% ipython --no-banner

In [1]: import numpy as np

In [2]: from numpy import linalg as LA

In [3]: np.set_printoptions(precision=2, suppress=True, linewidth=120, floatmode="fixed")

In [4]: def rnd(a):
   ...:     return np.round(a, 2) + 0
   ...: 

In [5]: mat = np.array([[5.0, 0.0, 4.0], [0.0, 5.0, 0.0], [4.0, 0.0, 5.0]])

In [6]: B = np.array([[1, 1, -2], [1, 1, -2], [1, -2, -1]])

In [7]: np.einsum("ij,ij->i", mat, mat)
Out[7]: array([41.00, 25.00, 41.00])

In [8]: LA.matrix_rank(np.vstack([mat, B.T]))
Out[8]: np.int64(3)

In [9]: ev, V = LA.eigh(mat)

In [10]: rnd(V @ np.diag(ev) @ V.T)
Out[10]: 
array([[5.00, 0.00, 4.00],
       [0.00, 5.00, 0.00],
       [4.00, 0.00, 5.00]])

In [11]: rnd(np.abs(V[:, -1]))
Out[11]: array([0.71, 0.00, 0.71])

In [12]: rnd(LA.eigvalsh(mat @ mat))
Out[12]: array([ 1.00, 25.00, 81.00])

In [13]: np.unique(ev.round(6) + 0, return_counts=True)[1]
Out[13]: array([1, 1, 1])

In [14]: rnd(LA.svd(mat, compute_uv=False))
Out[14]: array([9.00, 5.00, 1.00])

In [15]: rnd(ev)
Out[15]: array([1.00, 5.00, 9.00])

In [16]: rnd(V.T @ mat @ V)
Out[16]: 
array([[1.00, 0.00, 0.00],
       [0.00, 5.00, 0.00],
       [0.00, 0.00, 9.00]])

In [17]: (mat != 0).astype(int)
Out[17]: 
array([[1, 0, 1],
       [0, 1, 0],
       [1, 0, 1]])

In [18]: rnd(np.sort(LA.eigvals(mat).real))
Out[18]: array([1.00, 5.00, 9.00])

In [19]: (LA.matrix_power((mat != 0) + (mat.T != 0) + np.eye(3), 3) > 0).astype(int)
Out[19]: 
array([[1, 0, 1],
       [0, 1, 0],
       [1, 0, 1]])

In [20]: ev, V = LA.eigh(mat)

In [21]: x = np.array([-5, 4, -4])

In [22]: x @ mat @ x
Out[22]: np.float64(445.0)

In [23]: rnd(V * np.abs(ev) @ V.T)
Out[23]: 
array([[5.00, 0.00, 4.00],
       [0.00, 5.00, 0.00],
       [4.00, 0.00, 5.00]])

In [24]: rnd(V * np.sqrt(ev) @ V.T)
Out[24]: 
array([[2.00, 0.00, 1.00],
       [0.00, 2.24, 0.00],
       [1.00, 0.00, 2.00]])

In [25]: rng = np.random.default_rng(7091)

In [26]: idx = rng.permutation(3)

In [27]: B = mat[:, idx] * rng.choice([-1, 1], 3)

In [28]: B
Out[28]: 
array([[-4.00,  5.00, -0.00],
       [-0.00,  0.00, -5.00],
       [-5.00,  4.00, -0.00]])

In [29]: left, _, Vh = LA.svd(mat.T @ B)

In [30]: idx
Out[30]: array([2, 0, 1])

In [31]: K = np.loadtxt("case13.csv", delimiter=",")

In [32]: K
Out[32]: 
array([[0.00, 1.00, 0.00, 1.00, 0.00],
       [1.00, 0.00, 0.00, 1.00, 0.00],
       [0.00, 0.00, 0.00, 0.00, 1.00],
       [1.00, 1.00, 0.00, 0.00, 0.00],
       [0.00, 0.00, 1.00, 0.00, 0.00]])

In [33]: B = np.array([[0, 0], [1, 1]])

In [34]: cent = np.kron(B, K)

In [35]: rnd(LA.norm(cent, 2)), rnd(LA.norm(B, 2) * LA.norm(K, 2))
Out[35]: (np.float64(2.83), np.float64(2.83))

In [36]: K.sum(axis=0)
Out[36]: array([2.00, 2.00, 1.00, 2.00, 1.00])

In [37]: L = np.diag(K.sum(axis=1)) - K

In [38]: L @ np.ones(5)
Out[38]: array([0.00, 0.00, 0.00, 0.00, 0.00])

In [39]: ev, V = LA.eigh(K)

In [40]: (ev > 1e-8).sum(), (ev < -1e-8).sum()
Out[40]: (np.int64(2), np.int64(3))

In [41]: rnd(LA.svd(K, compute_uv=False))
Out[41]: array([2.00, 1.00, 1.00, 1.00, 1.00])

In [42]: rnd(LA.eigvalsh(K + 5 * np.eye(5)))
Out[42]: array([4.00, 4.00, 4.00, 6.00, 7.00])

In [43]: ev, V = LA.eig(mat)

In [44]: np.prod(ev)
Out[44]: np.float64(45.0)

In [45]: rnd(np.sort(LA.eigvals(mat.T)))
Out[45]: array([1.00, 5.00, 9.00])

In [46]: ev
Out[46]: array([9.00, 1.00, 5.00])

In [47]: f = np.array([2, 1])

In [48]: np.cross(K[1, :3], K[4, :3])
Out[48]: array([ 0.00, -1.00,  0.00])

In [49]: np.array([np.convolve(row, f, "same") for row in K])
Out[49]: 
array([[0.00, 2.00, 1.00, 2.00, 1.00],
       [2.00, 1.00, 0.00, 2.00, 1.00],
       [0.00, 0.00, 0.00, 0.00, 2.00],
       [2.00, 3.00, 1.00, 0.00, 0.00],
       [0.00, 0.00, 2.00, 1.00, 0.00]])

In [50]: M = np.loadtxt("test4.csv", delimiter=",")

In [51]: M
Out[51]: 
array([[1.00, 1.00, 1.00, 1.00],
       [2.00, 1.00, 2.00, 1.00],
       [1.00, 1.00, 1.00, 1.00],
       [2.00, 1.00, 2.00, 1.00]])

In [52]: left, sigma, Vh = LA.svd(M)

In [53]: np.argmax(sigma[:-1] / (sigma[1:] + 1e-6)) + 1
Out[53]: np.int64(2)

In [54]: B = left[:, :2] @ np.diag(sigma[:2]) @ Vh[:2]

In [55]: LA.matrix_rank(B)
Out[55]: np.int64(2)

In [56]: rnd(LA.norm(M - B) / LA.norm(M))
Out[56]: np.float64(0.0)

In [57]: LA.matrix_rank(M, rtol=0.05)
Out[57]: np.int64(2)

In [58]: rnd(np.abs(M - B).max())
Out[58]: np.float64(0.0)

In [59]: LA.matrix_rank(M)
Out[59]: np.int64(2)

In [60]: rnd(LA.norm(M))
Out[60]: np.float64(5.29)

In [61]: M.mean(axis=0)
Out[61]: array([1.50, 1.00, 1.50, 1.00])

In [62]: M.sum(axis=1)
Out[62]: array([4.00, 6.00, 4.00, 6.00])

In [63]: M.shape
Out[63]: (4, 4)

In [64]: W1 = np.array([[-3, 1, -2], [1, -4, -2], [-3, 0, -5], [2, -3, -5]])

In [65]: beta = np.array([0, 1, 3])

In [66]: H = np.maximum(M @ W1 + beta, 0)

In [67]: (H > 0).mean(axis=0)
Out[67]: array([0.00, 0.00, 0.00])

In [68]: LA.matrix_rank(H)
Out[68]: np.int64(0)

In [69]: cent = np.array([[-5, -4], [-4, -5], [0, -1]])

In [70]: W1 @ cent
Out[70]: 
array([[11,  9],
       [11, 18],
       [15, 17],
       [ 2, 12]])

In [71]: rank = LA.matrix_rank(M)

In [72]: rank
Out[72]: np.int64(2)

In [73]: null = LA.svd(M)[2][rank:].T

In [74]: [int(LA.matrix_rank(M[:, :j + 1])) for j in range(4)]
Out[74]: [1, 2, 2, 2]

In [75]: [int(LA.matrix_rank(np.delete(M, i, axis=0))) for i in range(4)]
Out[75]: [2, 2, 2, 2]

In [76]: [int(LA.matrix_rank(M[:i])) for i in range(1, len(M) + 1)]
Out[76]: [1, 2, 2, 2]

In [77]: F = np.minimum.outer(np.arange(1, 8), np.arange(1, 8)) * 5

In [78]: F
Out[78]: 
array([[ 5,  5,  5,  5,  5,  5,  5],
       [ 5, 10, 10, 10, 10, 10, 10],
       [ 5, 10, 15, 15, 15, 15, 15],
       [ 5, 10, 15, 20, 20, 20, 20],
       [ 5, 10, 15, 20, 25, 25, 25],
       [ 5, 10, 15, 20, 25, 30, 30],
       [ 5, 10, 15, 20, 25, 30, 35]])

In [79]: L = LA.cholesky(F)

In [80]: LA.eigvalsh(F).min() > 0
Out[80]: np.True_

In [81]: rnd(np.prod(np.diag(L)) ** 2), rnd(LA.det(F))
Out[81]: (np.float64(78125.0), np.float64(78125.0))

In [82]: rnd(L)
Out[82]: 
array([[2.24, 0.00, 0.00, 0.00, 0.00, 0.00, 0.00],
       [2.24, 2.24, 0.00, 0.00, 0.00, 0.00, 0.00],
       [2.24, 2.24, 2.24, 0.00, 0.00, 0.00, 0.00],
       [2.24, 2.24, 2.24, 2.24, 0.00, 0.00, 0.00],
       [2.24, 2.24, 2.24, 2.24, 2.24, 0.00, 0.00],
       [2.24, 2.24, 2.24, 2.24, 2.24, 2.24, 0.00],
       [2.24, 2.24, 2.24, 2.24, 2.24, 2.24, 2.24]])

In [83]: x = np.array([-1, 2, 1, 1, 2, 3, 2])

In [84]: y = F @ x

In [85]: beta, lr = np.zeros(7), 1 / LA.norm(F, 2) ** 2

In [86]: for i in range(300):
    ...:     beta -= lr * F.T @ (F @ beta - y)
    ...:     if i % 50 == 0: print(i, round(LA.norm(F @ beta - y), 2))
    ...: 
0 6.6
50 4.66
100 3.95
150 3.7
200 3.6
250 3.54

In [87]: rnd(LA.cond(F))
Out[87]: np.float64(87.57)

In [88]: rnd(beta)
Out[88]: array([0.26, 0.80, 1.14, 1.50, 1.97, 2.34, 2.42])
